% python3 -q
>>> import numpy as np
>>> np.set_printoptions(precision=3, suppress=True, linewidth=200)
>>> rnd = lambda a: np.round(a, 3) + 0
>>> E = np.loadtxt("test19.csv", delimiter=",")
>>> print(E)
[[-0.5 -0.9  1.   1.5  1.   0.1 -2.2 -0.1  0.7 -1.1  2.1 -1.7]
 [ 1.  -1.1  1.3  0.3  0.5  1.9 -0.9 -0.6  0.7 -0.5  2.7  1.4]
 [-0.9 -0.6 -0.6  1.   0.4 -1.7 -0.8 -1.2 -0.9  0.7 -0.8  1.2]
 [-0.1 -1.3  0.7 -1.4  0.9  0.4 -1.  -0.5 -1.9  1.1 -1.1 -1.6]
 [ 0.5 -1.2 -0.7  0.7 -0.4  0.  -1.   0.7 -0.8  0.3 -0.2  0.5]
 [-0.1  0.6  1.7 -0.5 -0.4  0.  -0.4  0.8 -0.4 -0.4 -1.2  0.4]
 [-1.7  1.  -0.2  0.3 -0.3  0.9  0.9  0.  -0.3 -2.1  0.6 -1.7]
 [-1.8 -0.8  1.3 -0.1  0.8  0.  -0.8  1.  -2.2  0.1  0.1  0.3]
 [ 0.   1.  -1.3 -1.   1.2 -1.1 -0.7 -0.3  0.   0.7 -1.3 -0.1]
 [-0.2  0.6 -0.8  0.2  1.5 -1.2  0.4 -0.9 -0.4 -0.2 -0.5 -1. ]
 [ 1.2  1.6 -0.7  0.6  0.3 -1.7  1.4  1.2 -0.2 -0.3 -2.5  0.5]]
>>> x0 = np.array([7, -9, -4, -1, 3, -1, 6, -2, 6, 6, 8, -9])
>>> print(rnd(E @ (2 * x0)))
[ 37.4  34.  -34.8  15.4  -2.6 -71.2 -22.2 -58.8 -14.   15.  -45.4]
>>> print((E @ x0).argmax())
0
>>> rng = np.random.default_rng(494217)
>>> other = E + rng.integers(-2, 3, (11, 10)) @ rng.integers(-2, 3, (10, 12))
>>> print(rnd(other))
[[ -9.5  -5.9  -6.   -3.5  -5.    3.1   1.8   4.9  -0.3  -3.1   2.1   0.3]
 [ -5.   -7.1   5.3  -2.7   1.5   2.9   1.1   3.4   7.7  -8.5  -3.3  -2.6]
 [-15.9 -10.6 -16.6  11.   16.4   0.3   3.2 -11.2   4.1   5.7 -18.8  -3.8]
 [ -1.1   9.7   2.7 -10.4  -0.1  -4.6  -3.   -6.5  13.1  -0.9  -1.1   9.4]
 [  7.5  -8.2   7.3   1.7   1.6  -4.    4.    9.7  -6.8   0.3  14.8  -0.5]
 [ -1.1  -7.4  -2.3   3.5   2.6   6.    3.6   5.8 -12.4   0.6   0.8  -6.6]
 [  1.3   6.    3.8   3.3   3.7   2.9  -5.1  -3.    7.7  -8.1  -3.4   2.3]
 [ -9.8   0.2  -9.7   8.9   4.8  -1.    1.2  -2.    3.8  -0.9 -17.9  -4.7]
 [  4.   -3.    2.7  -5.    0.2   5.9  -4.7  -3.3  10.  -15.3   7.7   3.9]
 [ 10.8   9.6   8.2  -2.8  -2.5   1.8  -6.6   2.1  -8.4   1.8  11.5   7. ]
 [ -0.8  -2.4   8.3  -3.4   9.3  -9.7  11.4   9.2   9.8  -5.3  -2.5  -2.5]]
>>> print(rnd(other - E))
[[ -9.  -5.  -7.  -5.  -6.   3.   4.   5.  -1.  -2.   0.   2.]
 [ -6.  -6.   4.  -3.   1.   1.   2.   4.   7.  -8.  -6.  -4.]
 [-15. -10. -16.  10.  16.   2.   4. -10.   5.   5. -18.  -5.]
 [ -1.  11.   2.  -9.  -1.  -5.  -2.  -6.  15.  -2.   0.  11.]
 [  7.  -7.   8.   1.   2.  -4.   5.   9.  -6.   0.  15.  -1.]
 [ -1.  -8.  -4.   4.   3.   6.   4.   5. -12.   1.   2.  -7.]
 [  3.   5.   4.   3.   4.   2.  -6.  -3.   8.  -6.  -4.   4.]
 [ -8.   1. -11.   9.   4.  -1.   2.  -3.   6.  -1. -18.  -5.]
 [  4.  -4.   4.  -4.  -1.   7.  -4.  -3.  10. -16.   9.   4.]
 [ 11.   9.   9.  -3.  -4.   3.  -7.   3.  -8.   2.  12.   8.]
 [ -2.  -4.   9.  -4.   9.  -8.  10.   8.  10.  -5.   0.  -3.]]
>>> ang = np.radians(45)
>>> r_ = np.eye(12)
>>> r_[10, 10] = r_[8, 8] = np.cos(ang)
>>> r_[10, 8], r_[8, 10] = -np.sin(ang), np.sin(ang)
>>> print(rnd(r_))
[[ 1.     0.     0.     0.     0.     0.     0.     0.     0.     0.     0.     0.   ]
 [ 0.     1.     0.     0.     0.     0.     0.     0.     0.     0.     0.     0.   ]
 [ 0.     0.     1.     0.     0.     0.     0.     0.     0.     0.     0.     0.   ]
 [ 0.     0.     0.     1.     0.     0.     0.     0.     0.     0.     0.     0.   ]
 [ 0.     0.     0.     0.     1.     0.     0.     0.     0.     0.     0.     0.   ]
 [ 0.     0.     0.     0.     0.     1.     0.     0.     0.     0.     0.     0.   ]
 [ 0.     0.     0.     0.     0.     0.     1.     0.     0.     0.     0.     0.   ]
 [ 0.     0.     0.     0.     0.     0.     0.     1.     0.     0.     0.     0.   ]
 [ 0.     0.     0.     0.     0.     0.     0.     0.     0.707  0.     0.707  0.   ]
 [ 0.     0.     0.     0.     0.     0.     0.     0.     0.     1.     0.     0.   ]
 [ 0.     0.     0.     0.     0.     0.     0.     0.    -0.707  0.     0.707  0.   ]
 [ 0.     0.     0.     0.     0.     0.     0.     0.     0.     0.     0.     1.   ]]
>>> other = E @ r_.T
>>> print(rnd(np.linalg.det(r_)), rnd(np.trace(r_)))
1.0 11.414
>>> print(rnd(np.linalg.svd(E, compute_uv=False)), rnd(np.linalg.svd(other, compute_uv=False)))
[6.845 5.098 4.433 3.874 3.245 2.632 2.214 1.736 1.497 1.104 0.138] [6.845 5.098 4.433 3.874 3.245 2.632 2.214 1.736 1.497 1.104 0.138]
>>> print(np.allclose(np.linalg.norm(E, axis=1), np.linalg.norm(other, axis=1)))
True
>>> arr = np.loadtxt("data.csv", delimiter=",")
>>> print(arr)
[[-1.  0.  0.  0.  0.  0.  1.  0. -1.  2.  0. -1.  0.  0.]
 [-2.  2.  0.  0.  0.  0.  0.  0.  0.  0.  0.  0.  0.  0.]
 [ 0.  0.  1.  3.  0.  0.  0.  0.  0.  0.  3.  0.  0.  0.]
 [ 0. -3.  0.  0.  0.  0. -3. -1.  0.  3.  0.  0.  3.  1.]
 [ 0. -1.  0.  1.  0. -3.  0.  1. -3.  0.  0.  0.  0.  0.]
 [-2.  0.  0.  0.  0. -2.  0.  0.  0.  0. -3.  0.  0.  0.]
 [-3. -1. -1. -2.  0.  0.  0. -1.  0.  0.  3.  1.  0.  0.]
 [ 0.  0.  0.  0.  0.  0.  2.  0.  0.  0.  0.  0.  0. -3.]
 [ 0.  0.  0. -3.  0.  0. -3.  0.  0. -1.  0.  0.  0.  0.]
 [ 3.  0.  0.  0.  0.  0.  0.  0. -2. -2.  0. -3.  0.  3.]
 [ 0.  0. -1.  0. -3.  0.  0.  3.  0.  0.  2.  0.  0.  0.]]
>>> Uu, sv, VT = np.linalg.svd(arr, full_matrices=False)
>>> print(rnd(sv))
[6.976 6.739 5.979 5.491 4.855 3.967 3.306 3.132 2.046 1.402 0.907]
>>> print(np.allclose(Uu * sv @ VT, arr))
True
>>> print(rnd(Uu.T @ Uu))
[[1. 0. 0. 0. 0. 0. 0. 0. 0. 0. 0.]
 [0. 1. 0. 0. 0. 0. 0. 0. 0. 0. 0.]
 [0. 0. 1. 0. 0. 0. 0. 0. 0. 0. 0.]
 [0. 0. 0. 1. 0. 0. 0. 0. 0. 0. 0.]
 [0. 0. 0. 0. 1. 0. 0. 0. 0. 0. 0.]
 [0. 0. 0. 0. 0. 1. 0. 0. 0. 0. 0.]
 [0. 0. 0. 0. 0. 0. 1. 0. 0. 0. 0.]
 [0. 0. 0. 0. 0. 0. 0. 1. 0. 0. 0.]
 [0. 0. 0. 0. 0. 0. 0. 0. 1. 0. 0.]
 [0. 0. 0. 0. 0. 0. 0. 0. 0. 1. 0.]
 [0. 0. 0. 0. 0. 0. 0. 0. 0. 0. 1.]]
>>> ang = np.radians(135)
>>> r_ = np.eye(14)
>>> r_[3, 3] = r_[9, 9] = np.cos(ang)
>>> r_[3, 9], r_[9, 3] = -np.sin(ang), np.sin(ang)
>>> other = arr @ r_.T
>>> print(np.allclose(arr @ arr.T, other @ other.T))
True
>>> print(np.allclose(np.linalg.norm(arr, axis=1), np.linalg.norm(other, axis=1)))
True
